$ python -q
>>> import numpy as np
>>> from numpy import linalg as LA
>>> np.set_printoptions(precision=3, suppress=True, linewidth=120, legacy="1.25")
>>> mat = np.load("x.npy")
>>> mat
array([[0, 2, 0],
       [2, 2, 1],
       [2, 1, 2]])
>>> ev, V = LA.eig(mat)
>>> np.sort(LA.eigvals(mat @ mat))
array([ 1.-0.j,  1.+0.j, 16.+0.j])
>>> np.sort(LA.eigvals(mat.T))
array([-1.,  1.,  4.])
>>> round(float(np.prod(ev)), 3)
-4.0
>>> round(LA.det(mat), 3)
-4.0
>>> round(np.abs(LA.eigvals(mat)).max(), 3)
4.0
>>> np.sort(np.abs(LA.eigvals(mat)))
array([1., 1., 4.])
>>> LA.matrix_power(mat, 3)
array([[12, 18,  8],
       [26, 34, 17],
       [26, 33, 18]])
>>> mat @ mat
array([[4, 4, 2],
       [6, 9, 4],
       [6, 8, 5]])
>>> (mat + mat.T) / 2
array([[0., 2., 1.],
       [2., 2., 1.],
       [1., 1., 2.]])
>>> rng = np.random.default_rng(637859)
>>> out = mat + rng.integers(-2, 3, (3, 2)) @ rng.integers(-2, 3, (2, 3))
>>> out
array([[ 0,  2, -5],
       [ 2,  3,  4],
       [ 2,  3, -2]])
>>> np.abs(out - mat).sum(axis=1)
array([5, 4, 6])
>>> out - mat
array([[ 0,  0, -5],
       [ 0,  1,  3],
       [ 0,  2, -4]])
>>> data = np.array([[317, -103, -73, -36, 17, -90, 34, -66],
...     [-103, 313, 2, 136, -34, -94, 7, -61],
...     [-73, 2, 258, 36, -6, -13, -171, -74],
...     [-36, 136, 36, 233, 8, -31, -14, -147],
...     [17, -34, -6, 8, 130, 75, -1, 102],
...     [-90, -94, -13, -31, 75, 205, 11, 138],
...     [34, 7, -171, -14, -1, 11, 244, 48],
...     [-66, -61, -74, -147, 102, 138, 48, 244]])
>>> out = np.array([[1, -7], [5, 0], [-7, 0]])
>>> np.einsum("ij,ij->i", mat, mat)
array([4, 9, 9])
>>> np.einsum("ij->j", mat)
array([4, 5, 3])
>>> LA.matrix_rank(mat @ out)
2
>>> x = np.array([-2, -1, -1, 3, 3, -5, 5, 5])
>>> h = np.maximum(data @ x, 0)
>>> np.maximum(data @ (3 * x), 0)
array([   0, 1191,    0,    0, 1650,  417, 4368, 2706])
>>> data.T @ h
array([ -54079,   47665, -320037,  -98895,  158975,  172919,  402318,  341041])
>>> E = np.load("block4.npy")
>>> E
array([[0, 0, 1],
       [0, 1, 0],
       [1, 0, 0]])
>>> # 2 blocks once reordered
>>> ev, V = LA.eigh(E)
>>> np.round(V @ np.diag(ev) @ V.T, 3) + 0
array([[0., 0., 1.],
       [0., 1., 0.],
       [1., 0., 0.]])
>>> np.unique(ev.round(6) + 0, return_counts=True)[1]
array([1, 2])
>>> np.round(V.T @ V, 3) + 0
array([[1., 0., 0.],
       [0., 1., 0.],
       [0., 0., 1.]])
>>> LA.svd(E, compute_uv=False)
array([1., 1., 1.])
>>> ev, V = LA.eig(E)
>>> E @ V[:, 0] - ev[0] * V[:, 0]
array([0., 0., 0.])
>>> np.sort(LA.eigvals(E.T))
array([-1.,  1.,  1.])
>>> ev
array([ 1., -1.,  1.])
>>> np.sort(LA.eigvals(E @ E))
array([1., 1., 1.])
>>> J = np.load("arr.npy")
>>> J
array([[1, 0, 0],
       [1, 1, 0],
       [2, 1, 1]])
>>> ev, V = LA.eig(J)
>>> np.sort(LA.eigvals(J @ J))
array([1., 1., 1.])
>>> np.sort(LA.eigvals(J.T))
array([1., 1., 1.])
>>> np.sort(LA.eigvals(LA.inv(J)))
array([1., 1., 1.])
>>> J @ V[:, 0] - ev[0] * V[:, 0]
array([0., 0., 0.])
>>> out = J / LA.norm(J, axis=1, keepdims=True)
>>> C2 = out @ out.T
>>> round(float(np.degrees(np.arccos(np.clip(C2[0, 2], -1, 1)))), 3)
35.264
>>> np.argwhere(np.triu(np.abs(C2) > 0.95, 1))
array([], shape=(0, 2), dtype=int64)
>>> (np.abs(C2) > 0.9).astype(int)
array([[1, 0, 0],
       [0, 1, 0],
       [0, 0, 1]])
>>> round(float(LA.norm(E[0] - E[1])), 3)
1.414
>>> round(float(LA.norm(E) ** 2 / LA.norm(E, 2) ** 2), 3)
3.0
>>> idx = rng.permutation(3)
>>> out = J[:, idx] * rng.choice([-1, 1], 3)
>>> out
array([[ 1,  0,  0],
       [ 1,  1,  0],
       [ 2,  1, -1]])
>>> left, _, Vh = LA.svd(J.T @ out)
>>> idx
array([0, 1, 2])
>>> np.round(left @ Vh, 3) + 0
array([[ 1.,  0.,  0.],
       [ 0.,  1.,  0.],
       [ 0.,  0., -1.]])
>>> K = np.load("layer13.npy")
>>> K
array([[ -8.166,   3.41 ,  -4.376,   1.722,  -1.41 ],
       [ -2.887,   2.651,  -6.377,  -0.038,  -0.651],
       [ -1.173,   1.803,  -5.825,  -0.609,   0.197],
       [  6.492,  -2.296,  -2.735,  -3.164,   4.296],
       [ -2.097,   1.56 ,  -4.721,  -0.301,   0.44 ],
       [  4.414,  -2.482,  -0.979,  -2.471,   4.482],
       [ -8.775,   5.096,  -7.342,   1.925,  -3.096],
       [  6.74 ,  -2.613,  -2.267,  -3.247,   4.613],
       [ -2.431,   2.931,  -7.241,  -0.19 ,  -0.931],
       [  0.247,  -0.31 ,  -2.544,  -1.082,   2.31 ],
       [ -3.142,   1.779,  -4.463,   0.047,   0.221],
       [ -0.968,   1.571,  -5.497,  -0.677,   0.429],
       [ -7.133,   3.38 ,  -5.006,   1.378,  -1.38 ],
       [ -1.814,   0.592,  -2.974,  -0.395,   1.408],
       [ -1.751,   0.852,  -3.536,  -0.416,   1.148],
       [ -3.268,   1.11 ,  -3.04 ,   0.089,   0.89 ],
       [ -0.85 ,  -0.208,  -2.018,  -0.717,   2.208],
       [  4.78 ,  -3.858,   1.529,  -2.593,   5.858],
       [ -0.662,   0.766,  -4.09 ,  -0.779,   1.234],
       [  5.371,  -3.176,  -0.229,  -2.79 ,   5.176],
       [ -0.705,  -0.994,  -0.543,  -0.765,   2.994],
       [  4.968,  -3.051,  -0.21 ,  -2.656,   5.051],
       [-10.021,   7.513, -11.345,   2.34 ,  -5.513],
       [  4.47 ,  -2.056,  -1.869,  -2.49 ,   4.056],
       [  2.662,  -2.333,  -0.109,  -1.887,   4.333],
       [  0.607,  -0.885,  -1.634,  -1.202,   2.885],
       [ -1.732,   1.516,  -4.878,  -0.423,   0.484],
       [ -8.478,   4.426,  -6.2  ,   1.826,  -2.426],
       [ -0.496,   1.565,  -5.8  ,  -0.835,   0.435],
       [  0.615,  -0.008,  -3.395,  -1.205,   2.008],
       [ -1.078,   0.219,  -2.719,  -0.641,   1.781],
       [ 12.279,  -7.028,   2.87 ,  -5.093,   9.028],
       [ -5.078,   2.153,  -3.921,   0.693,  -0.153]])
>>> C2 = np.cov(K, rowvar=False)
>>> round(np.corrcoef(K[:, 4], K[:, 3])[0, 1], 3)
-0.957
>>> K.std(axis=0)
array([4.916, 2.872, 2.779, 1.639, 2.872])
>>> np.median(K, axis=0)
array([-0.968,  0.766, -3.395, -0.677,  1.234])
